% python3 -q
>>> import numpy as np
>>> np.set_printoptions(precision=3, suppress=True, linewidth=160)
>>> tidy = lambda a: np.round(a, 3) + 0
>>> K = np.array([[0, -3, 1, -3, -1, 2],
...     [-3, -3, -1, -1, -2, 2],
...     [2, 1, 1, -2, 3, -2],
...     [3, 1, 2, 2, -2, 0],
...     [6, 3, 3, -1, 3, -2]])
>>> # rows and columns are dependent
>>> print(np.linalg.matrix_rank(K, rtol=0.1))
3
>>> U, sv, Vh = np.linalg.svd(K)
>>> print(tidy(sv))
[10.787  5.233  4.567  0.638  0.   ]
>>> print(np.argmax(sv[:-1] / (sv[1:] + 1e-6)) + 1)
4
>>> Y = U[:, :4] @ np.diag(sv[:4]) @ Vh[:4]
>>> print(np.linalg.matrix_rank(Y))
4
>>> print(tidy(np.linalg.norm(K - Y) / np.linalg.norm(K)))
0.0
>>> print(tidy(np.abs(K - Y).max()))
0.0
>>> print(np.linalg.matrix_rank(K, rtol=0.05))
4
>>> Y = np.array([[2, 1], [2, -1], [0, -2]])
>>> J = np.tile(Y, (2, 3))
>>> print(J)
[[ 2  1  2  1  2  1]
 [ 2 -1  2 -1  2 -1]
 [ 0 -2  0 -2  0 -2]
 [ 2  1  2  1  2  1]
 [ 2 -1  2 -1  2 -1]
 [ 0 -2  0 -2  0 -2]]
>>> # rank 2
>>> rng = np.random.default_rng(8064)
>>> z = rng.permutation(6)
>>> print(z)
[5 0 3 4 1 2]
>>> Y = J[z][:, z]
>>> print(np.trace(Y))
2
>>> print(np.allclose(Y, J))
False
>>> print(tidy(np.sort(np.abs(np.linalg.eigvals(Y)))))
[0. 0. 0. 0. 0. 2.]
>>> print(np.diag(Y))
[-2  2  1  2 -1  0]
>>> J.reshape(6, 7)
Traceback (most recent call last):
  File "<python-input-26>", line 1, in <module>
    J.reshape(6, 7)
    ~~~~~~~~~^^^^^^
ValueError: cannot reshape array of size 36 into shape (6,7)
>>> print(J.reshape(-1, 2))
[[ 2  1]
 [ 2  1]
 [ 2  1]
 [ 2 -1]
 [ 2 -1]
 [ 2 -1]
 [ 0 -2]
 [ 0 -2]
 [ 0 -2]
 [ 2  1]
 [ 2  1]
 [ 2  1]
 [ 2 -1]
 [ 2 -1]
 [ 2 -1]
 [ 0 -2]
 [ 0 -2]
 [ 0 -2]]
>>> print(J.reshape(2, -1))
[[ 2  1  2  1  2  1  2 -1  2 -1  2 -1  0 -2  0 -2  0 -2]
 [ 2  1  2  1  2  1  2 -1  2 -1  2 -1  0 -2  0 -2  0 -2]]
>>> print(J.ravel(order="F"))
[ 2  2  0  2  2  0  1 -1 -2  1 -1 -2  2  2  0  2  2  0  1 -1 -2  1 -1 -2  2  2  0  2  2  0  1 -1 -2  1 -1 -2]
>>> T = J.reshape(6, 2, -1)
>>> print(T.shape)
(6, 2, 3)
>>> print(np.einsum("ihd,ihd->ih", T, T))
[[9 6]
 [9 6]
 [4 8]
 [9 6]
 [9 6]
 [4 8]]
>>> print(T.transpose(1, 0, 2))
[[[ 2  1  2]
  [ 2 -1  2]
  [ 0 -2  0]
  [ 2  1  2]
  [ 2 -1  2]
  [ 0 -2  0]]

 [[ 1  2  1]
  [-1  2 -1]
  [-2  0 -2]
  [ 1  2  1]
  [-1  2 -1]
  [-2  0 -2]]]
>>> m1 = np.load("w.npy")
>>> print(m1)
[[-0.7  2.7  0.2 -0.1 -0.2]
 [ 0.7  0.2 -0.9 -0.8 -0.3]
 [-0.8  0.3 -0.7 -0.2 -2.6]
 [-2.   0.2 -1.1 -0.3 -1. ]
 [ 1.1  2.3 -0.2 -0.7  1.3]
 [ 0.4  0.   0.2 -0.4  0.5]
 [ 0.3  1.2  0.4 -0.6  0.4]
 [ 0.8  1.1  1.8 -0.3  1.3]
 [ 0.3  0.4 -0.1 -0.5 -1.1]
 [-0.3  2.   1.3  0.1 -1.4]
 [ 0.7  0.5  1.8 -0.2 -0.8]
 [ 0.6 -0.6 -1.7 -0.7  0. ]
 [-0.5 -0.7  1.1  0.3 -1.3]
 [-0.5 -0.4 -1.6 -0.6  0.5]
 [ 0.5 10.5  6.  -6.  -1. ]
 [ 0.1  0.4 -1.9 -1.2  0. ]
 [-2.6  0.2  0.  -0.8  0.5]
 [-0.4  2.6  0.6 -0.3  0.4]
 [-1.4  0.6  0.2  0.4 -2. ]
 [-0.5  0.1 -2.2 -0.6 -0.9]
 [ 0.   0.2  0.   0.  -1.2]
 [ 1.  -0.9  0.7 -0.3 -0.4]]
>>> # row 14 dominates
>>> Xs = m1 - m1.mean(axis=0)
>>> U, sv, Vh = np.linalg.svd(Xs, full_matrices=False)
>>> print(tidy(Xs.mean(axis=0)))
[0. 0. 0. 0. 0.]
>>> print(np.abs(U[:, 0]).argmax())
14
>>> print(np.linalg.matrix_rank(Xs))
5
>>> print((np.sign(U[:, 0]) == np.sign(U[0, 0])).astype(int))
[1 0 0 0 1 0 1 1 0 1 1 0 0 0 1 0 0 1 0 0 0 0]
>>> print(tidy(sv ** 2 / (sv ** 2).sum()))
[0.729 0.106 0.09  0.049 0.025]
>>> print(np.abs(Vh[0]).argmax())
1
>>> E = np.load("layer13.npy")
>>> print(E)
[[ 1 -2  4]
 [ 1 -1  1]
 [ 1  0  0]
 [ 1  1  1]
 [ 1  2  4]
 [ 1  3  9]
 [ 1  4 16]
 [ 1  5 25]]
>>> # column 2 is much longer than the rest
>>> Y = np.c_[E[:, :2] @ np.array([[2, 9], [0, 7]]), np.array([9, 4, -7, -5, -4, 0, 9, 9])]
>>> print(Y)
[[ 2 -5  9]
 [ 2  2  4]
 [ 2  9 -7]
 [ 2 16 -5]
 [ 2 23 -4]
 [ 2 30  0]
 [ 2 37  9]
 [ 2 44  9]]
>>> print(tidy(np.linalg.norm(Y - E @ np.linalg.lstsq(E, Y)[0], axis=0)))
[0.    0.    7.588]
>>> print(tidy(np.linalg.lstsq(E, Y[:, 0])[0]))
[2. 0. 0.]
>>> X = np.loadtxt("data.csv", delimiter=",")
>>> print(X)
[[ 4.  5.  6.  7.  8.]
 [ 9. 10. 11. 12. 13.]]
>>> U, sv, Vh = np.linalg.svd(X)
>>> print(tidy(sv))
[28.345  1.247]
>>> Y = U[:, :1] @ np.diag(sv[:1]) @ Vh[:1]
>>> print(tidy(np.linalg.norm(X - Y, 2)), tidy(sv[1]))
1.247 1.247
>>> print(tidy(np.linalg.norm(X - Y) / np.linalg.norm(X)))
0.044
>>> T = np.stack([X, 3 * X, X[::-1]])
>>> print((T @ X.T).shape)
(3, 2, 2)
>>> print(np.linalg.matrix_rank(T.reshape(3, -1)))
2
>>> print(np.einsum("bij,cij->bc", T, T))
[[ 805. 2415.  680.]
 [2415. 7245. 2040.]
 [ 680. 2040.  805.]]
>>> Y = np.array([[0, 0], [2, 2], [1, 2], [2, 1], [1, 1]])
>>> print(np.einsum("ij->j", X))
[13. 15. 17. 19. 21.]
>>> print(np.vstack([X, Y.T]).shape)
(4, 5)
>>> data = np.loadtxt("m.csv", delimiter=",")
>>> print(data)
[[1. 0. 2. 0. 2. 0.]
 [1. 2. 2. 1. 1. 2.]
 [1. 0. 0. 2. 0. 0.]
 [2. 2. 2. 0. 2. 0.]
 [1. 0. 2. 0. 2. 0.]
 [0. 0. 0. 0. 1. 1.]]
>>> # row 4 repeats row 0
>>> U, sv = np.linalg.svd(data)
Traceback (most recent call last):
  File "<python-input-69>", line 1, in <module>
    U, sv = np.linalg.svd(data)
    ^^^^^
ValueError: too many values to unpack (expected 2)
>>> U, sv, Vh = np.linalg.svd(data, full_matrices=False)
>>> print(tidy(U.T @ U))
[[1. 0. 0. 0. 0. 0.]
 [0. 1. 0. 0. 0. 0.]
 [0. 0. 1. 0. 0. 0.]
 [0. 0. 0. 1. 0. 0.]
 [0. 0. 0. 0. 1. 0.]
 [0. 0. 0. 0. 0. 1.]]
>>> print(np.allclose(U * sv @ Vh, data))
True
>>> print(tidy(np.abs(Vh[0])))
[0.412 0.346 0.608 0.111 0.545 0.178]
>>> z = rng.permutation(6)
>>> print(z)
[4 5 1 3 0 2]
>>> Y = data[z][:, z]
>>> print(np.allclose(Y, data))
False
>>> print(tidy(np.linalg.det(Y)), tidy(np.linalg.det(data[z])))
0.0 0.0
>>> rank = np.linalg.matrix_rank(data)
>>> print(rank)
5
>>> null = np.linalg.svd(data)[2][rank:].T
>>> print(np.allclose(data @ null, 0))
True
>>> print(null.shape)
(6, 1)
>>> print(tidy(null @ null.T))
[[ 0.5   -0.25   0.    -0.25  -0.25   0.25 ]
 [-0.25   0.125  0.     0.125  0.125 -0.125]
 [ 0.     0.     0.     0.     0.     0.   ]
 [-0.25   0.125  0.     0.125  0.125 -0.125]
 [-0.25   0.125  0.     0.125  0.125 -0.125]
 [ 0.25  -0.125  0.    -0.125 -0.125  0.125]]
>>> print([int(np.linalg.matrix_rank(data[:, :j + 1])) for j in range(6)])
[1, 2, 3, 4, 5, 5]
>>> print(tidy(data @ null))
[[0.]
 [0.]
 [0.]
 [0.]
 [0.]
 [0.]]
>>> print([int(np.linalg.matrix_rank(np.delete(data, i, axis=0))) for i in range(6)])
[5, 4, 4, 4, 5, 4]
>>> print(tidy(null[:, 0] / null[np.abs(null[:, 0]).round(6).argmax(), 0]))
[ 1.  -0.5  0.  -0.5 -0.5  0.5]
>>> U, sv, Vh = np.linalg.svd(data)
>>> vecs = Vh[:(sv > 1e-8).sum()]
>>> vec = data[5] + -3 * data[4] + rng.integers(2) * np.eye(6)[3]
>>> print(vec)
[-3.  0. -6.  1. -5.  1.]
>>> print(np.linalg.matrix_rank(np.vstack([data, vec])))
6
>>> A = np.load("run0.npy")
>>> print(A)
[[-0.649  1.483 -1.443 -0.652 -0.574]
 [ 0.385 -0.476  0.503  0.184  0.205]
 [ 0.898 -1.568  1.519  0.908  0.796]
 [ 1.304 -2.258  2.472  1.253  1.124]
 [ 0.71  -1.33   1.589  0.706  0.701]
 [-0.527  1.176 -1.352 -0.545 -0.613]
 [-1.561  3.371 -3.197 -1.624 -1.551]
 [ 1.298 -2.418  2.474  1.224  1.339]
 [-0.752  1.648 -1.682 -0.884 -0.791]
 [ 0.02   0.137 -0.232 -0.077 -0.282]
 [ 0.752 -1.383  1.307  0.83   0.806]
 [-0.518  0.828 -1.148 -0.543 -0.363]
 [-0.649  1.182 -1.36  -0.528 -0.724]
 [-0.054 -0.132 -0.003 -0.211  0.033]
 [-1.193  2.457 -2.433 -1.331 -1.259]
 [-0.365  1.016 -0.868 -0.478 -0.483]
 [ 0.026  0.277 -0.269 -0.029  0.031]
 [-0.653  1.598 -1.607 -0.521 -0.879]
 [ 0.212 -0.209  0.236 -0.001  0.13 ]
 [ 0.096 -0.156 -0.087  0.042  0.14 ]
 [-0.617  1.057 -0.935 -0.604 -0.392]
 [ 0.217 -0.657  0.767  0.264  0.234]
 [-0.636  1.268 -1.255 -0.64  -0.827]
 [-0.567  0.716 -0.687 -0.361 -0.441]
 [ 0.853 -1.697  1.486  0.8    0.843]
 [ 2.18  -4.156  4.203  1.992  1.955]
 [-0.863  1.435 -1.41  -0.811 -0.832]
 [ 1.963 -3.443  3.536  1.614  1.665]]
>>> z = A[:, 1] > np.median(A[:, 1])
>>> f = A[z].mean(axis=0) - A[~z].mean(axis=0)
>>> print(z.astype(int))
[1 0 0 0 0 1 1 0 1 0 0 1 1 0 1 1 1 1 0 0 1 0 1 1 0 0 1 0]
